>>> import numpy as np
>>> import numpy.linalg as la
>>> np.set_printoptions(suppress=True, linewidth=160)
>>> rnd = lambda a: np.round(a, 2) + 0
>>> X = np.loadtxt("case6.csv", delimiter=",")
>>> print(X)
[[ 4.  4.  4.  4.]
 [ 4.  8.  8.  8.]
 [ 4.  8. 12. 12.]
 [ 4.  8. 12. 16.]]
>>> print(rnd(la.norm(X[3], 1)), rnd(la.norm(X[3], np.inf)))
40.0 16.0
>>> print(rnd(la.norm(X, 1)), rnd(la.norm(X, np.inf)))
40.0 40.0
>>> print(rnd(la.norm(X, "nuc")))
40.0
>>> print(rnd(la.norm(X, 2)))
33.16
>>> print(rnd(la.norm(X, axis=0)))
[ 8.   14.42 19.18 21.91]
>>> P = np.triu(np.array([[1, -1, 1, 5], [-2, -2, -2, 5], [5, 5, 4, 4], [4, 5, 2, -1]]), 1) + np.eye(4)
>>> A2 = P @ X @ la.inv(P)
>>> print(la.matrix_rank(A2))
4
>>> print(np.trace(A2), np.trace(X))
40.0 40.0
>>> print(rnd(np.poly(A2)))
[   1.  -40.  240. -448.  256.]
>>> print(A2)
[[   24.    68.   180. -1092.]
 [   16.    48.   124.  -752.]
 [   20.    60.   160.  -964.]
 [    4.    12.    32.  -192.]]
>>> print(P @ X - X @ P)
[[  20.   44.   68.   28.]
 [  12.   28.   48.  -36.]
 [  16.   36.   60.  -44.]
 [   0.    4.   12. -108.]]
>>> Q, Rm = la.qr(X)
>>> print(rnd(Q.T @ Q))
[[1. 0. 0. 0.]
 [0. 1. 0. 0.]
 [0. 0. 1. 0.]
 [0. 0. 0. 1.]]
>>> print(rnd(Q))
[[-0.5   0.87  0.    0.  ]
 [-0.5  -0.29  0.82  0.  ]
 [-0.5  -0.29 -0.41 -0.71]
 [-0.5  -0.29 -0.41  0.71]]
>>> print(rnd(Q @ Rm))
[[ 4.  4.  4.  4.]
 [ 4.  8.  8.  8.]
 [ 4.  8. 12. 12.]
 [ 4.  8. 12. 16.]]
>>> print(rnd(np.trace(Q @ Q.T)))
4.0
>>> print(rnd(np.abs(np.diag(Rm))))
[8.   3.46 3.27 2.83]
>>> print(Q.shape, Rm.shape)
(4, 4) (4, 4)
>>> J = np.loadtxt("block14.csv", delimiter=",")
>>> print(J)
[[2. 0. 0.]
 [0. 0. 0.]
 [0. 0. 0.]]
>>> print(la.matrix_rank(J, rtol=0.1))
1
>>> print(np.argsort(-la.norm(J, axis=0).round(6), kind="stable")[:3])
[0 1 2]
>>> print(la.cond(J) > 100)
True
>>> print([round(float(x), 2) for x in la.svd(J, compute_uv=False)[:3]])
[2.0, 0.0, 0.0]
>>> print(rnd(la.norm(J, 2) / la.norm(J)))
1.0
>>> A = np.load("data.npy")
>>> print(A)
[[ 0  2  0]
 [ 0  0  0]
 [ 0 -1  0]
 [ 0  0  0]]
>>> left, sv, VT = la.svd(A)
>>> vecs = VT[:(sv > 1e-8).sum()]
>>> rng = np.random.default_rng(414)
>>> x = A[3] + 3 * A[1] + rng.integers(2) * np.eye(3)[2]
>>> print(x)
[0. 0. 1.]
>>> print(rnd(la.norm(x - vecs.T @ vecs @ x)))
1.0
>>> print(np.allclose(vecs.T @ vecs @ x, x))
False
>>> r = la.matrix_rank(A)
>>> print(r)
1
>>> null = la.svd(A)[2][r:].T
>>> print(A @ null)
[[0. 0.]
 [0. 0.]
 [0. 0.]
 [0. 0.]]
>>> print([int(la.matrix_rank(A[:, :j + 1])) for j in range(3)])
[0, 1, 1]
>>> print(la.matrix_rank(A, rtol=0.1))
1
>>> print(A.T @ A)
[[0 0 0]
 [0 5 0]
 [0 0 0]]
>>> print(rnd(la.norm(A, axis=0)))
[0.   2.24 0.  ]
>>> print(np.unique(A.round(6), axis=0).shape)
(3, 3)
>>> K = np.loadtxt("arr.csv", delimiter=",")
>>> print(K)
[[ 0.26  0.73 -1.25]
 [ 2.11  0.83  2.18]
 [-0.86  0.15 -1.06]
 [-1.77 -2.95 -1.31]
 [-1.03 -2.1   0.51]
 [ 0.63  1.44  3.9 ]
 [ 0.16  0.09 -0.02]
 [ 1.15  1.57  2.29]
 [ 2.05  0.86  2.07]
 [ 1.45  0.13  0.71]
 [-0.02 -1.35  0.63]
 [-1.24 -0.72 -3.91]
 [ 1.58  4.15 -0.53]
 [ 1.13  2.74  1.11]]
>>> A2 = np.c_[K[:, :2] @ np.array([[2, 3], [4, 4]]), np.array([-1, -1, -3, 3, -1, -2, -3, -1, 2, 0, 0, -2, -2, -3])]
>>> print(rnd(A2))
[[  3.44   3.7   -1.  ]
 [  7.54   9.65  -1.  ]
 [ -1.12  -1.98  -3.  ]
 [-15.34 -17.11   3.  ]
 [-10.46 -11.49  -1.  ]
 [  7.02   7.65  -2.  ]
 [  0.68   0.84  -3.  ]
 [  8.58   9.73  -1.  ]
 [  7.54   9.59   2.  ]
 [  3.42   4.87   0.  ]
 [ -5.44  -5.46   0.  ]
 [ -5.36  -6.6   -2.  ]
 [ 19.76  21.34  -2.  ]
 [ 13.22  14.35  -3.  ]]
>>> print(rnd(la.lstsq(K, A2[:, 0])[0]))
[2. 4. 0.]
>>> print(la.matrix_rank(A2))
3
>>> print(la.matrix_rank(np.c_[K, A2]))
4
>>> print(rnd(la.norm(A2 - K @ la.lstsq(K, A2)[0], axis=0)))
[0.   0.   5.95]
>>> A2 = K / np.sqrt((K ** 2).mean(axis=1, keepdims=True))
>>> print(rnd(la.norm(A2, axis=1)))
[1.73 1.73 1.73 1.73 1.73 1.73 1.73 1.73 1.73 1.73 1.73 1.73 1.73 1.73]
>>> W0 = np.loadtxt("run0.csv", delimiter=",")
>>> print(W0)
[[-5.95  1.    9.  ]
 [ 8.   -7.95  2.  ]
 [-6.    1.    9.05]]
>>> P = np.triu(np.array([[-2, -3, -3], [-2, -1, 2], [2, -2, 0]]), 1) + np.eye(3)
>>> A2 = P @ W0 @ la.inv(P)
>>> print(rnd(P @ W0 - W0 @ P))
[[ -6.   3. -53.]
 [-12.  26.  58.]
 [  0. -18. -20.]]
>>> arr = np.load("m.npy")
>>> print(arr)
[[ 0.    0.    0.  ]
 [-0.76 -0.8   0.29]
 [ 0.98  0.99 -0.6 ]
 [ 0.2   0.22 -0.06]
 [-0.66 -0.71  0.24]
 [ 0.38  0.41 -0.12]
 [ 0.8   0.84 -0.32]
 [-0.38 -0.41  0.12]
 [-0.89 -0.91  0.4 ]
 [ 0.1   0.11 -0.03]
 [ 0.6   0.65 -0.21]
 [ 0.66  0.71 -0.24]
 [ 0.86  0.89 -0.37]
 [-0.46 -0.5   0.15]
 [ 0.    0.    0.  ]
 [ 0.46  0.5  -0.15]
 [ 0.54  0.58 -0.18]
 [-0.46 -0.5   0.15]
 [-0.6  -0.65  0.21]
 [ 0.76  0.8  -0.29]
 [ 0.29  0.32 -0.09]
 [-0.72 -0.76  0.26]
 [ 1.    1.   -0.72]
 [ 0.1   0.11 -0.03]
 [ 0.8   0.84 -0.32]]
>>> x = np.array([-4, 9, -3])
>>> y = arr @ x
>>> print(rnd(la.lstsq(arr, y)[0]))
[-4.  9. -3.]
>>> print(rnd(la.solve(arr.T @ arr, arr.T @ y)))
[-4.  9. -3.]
>>> y = y + 0.02 * rng.normal(size=25)
>>> print(rnd(y))
[-0.02 -5.01  6.79  1.38 -4.44  2.51  5.3  -2.56 -5.82  0.67  4.09  4.49  5.68 -3.08 -0.01  3.12  3.6  -3.08 -4.11  5.04  1.99 -4.74  7.16  0.66  5.33]
>>> beta, *_ = la.lstsq(arr, y)
>>> print([round(float(la.norm(la.solve(arr.T @ arr + lam * np.eye(3), arr.T @ y))), 2) for lam in (0, 1, 10, 100)])
[10.57, 4.26, 3.04, 0.79]
>>> print(beta.round())
[-4.  9. -3.]
>>> print(rnd(la.norm(y - arr @ beta)))
0.09
>>> print(rnd(beta))
[-4.23  9.19 -3.05]
>>> C2 = np.cov(arr, rowvar=False)
>>> print(rnd(C2))
[[ 0.37  0.39 -0.16]
 [ 0.39  0.41 -0.17]
 [-0.16 -0.17  0.08]]
>>> print(rnd(arr.std(axis=0)))
[0.6  0.62 0.27]
>>> print(rnd(la.eigvalsh(C2)[::-1]))
[0.85 0.01 0.  ]
>>> print(np.median(arr, axis=0))
[ 0.2   0.22 -0.06]
>>> print(rnd(np.abs(la.svd(arr)[2][-1])))
[0.74 0.65 0.14]
>>> print(np.argsort(-la.norm(arr, axis=0).round(6), kind="stable")[:3])
[1 0 2]
>>> print(round(np.log10(la.cond(arr))))
2
>>> print(la.matrix_rank(arr, rtol=0.1))
1
>>> print(rnd(la.norm(arr, 2) / la.norm(arr)))
1.0
>>> print(la.cond(arr) > 100)
True
>>> Xs = arr - arr.mean(axis=0)
>>> vecs = la.svd(Xs)[2][:2]
>>> A2 = Xs - Xs @ vecs.T @ vecs
>>> print(rnd(np.diag(vecs.T @ vecs)))
[0.45 0.57 0.98]
>>> print(rnd((Xs @ vecs.T).std(axis=0)))
[0.9  0.08]
>>> print(rnd(np.cov(Xs @ vecs.T, rowvar=False)))
[[0.85 0.  ]
 [0.   0.01]]
>>> P = arr @ la.solve(arr.T @ arr, arr.T)
>>> print(rnd(la.eigvalsh(P)))
[0. 0. 0. 0. 0. 0. 0. 0. 0. 0. 0. 0. 0. 0. 0. 0. 0. 0. 0. 0. 0. 0. 1. 1. 1.]
>>> print(rnd(np.diag(P)))
[0.   0.09 0.3  0.02 0.11 0.03 0.09 0.03 0.37 0.01 0.13 0.11 0.19 0.08 0.   0.08 0.06 0.08 0.13 0.09 0.07 0.1  0.73 0.01 0.09]
>>> print(rnd(P @ arr[:, 0]))
[ 0.   -0.76  0.98  0.2  -0.66  0.38  0.8  -0.38 -0.89  0.1   0.6   0.66  0.86 -0.46  0.    0.46  0.54 -0.46 -0.6   0.76  0.29 -0.72  1.    0.1   0.8 ]
>>> print(rnd(np.trace(P)))
3.0
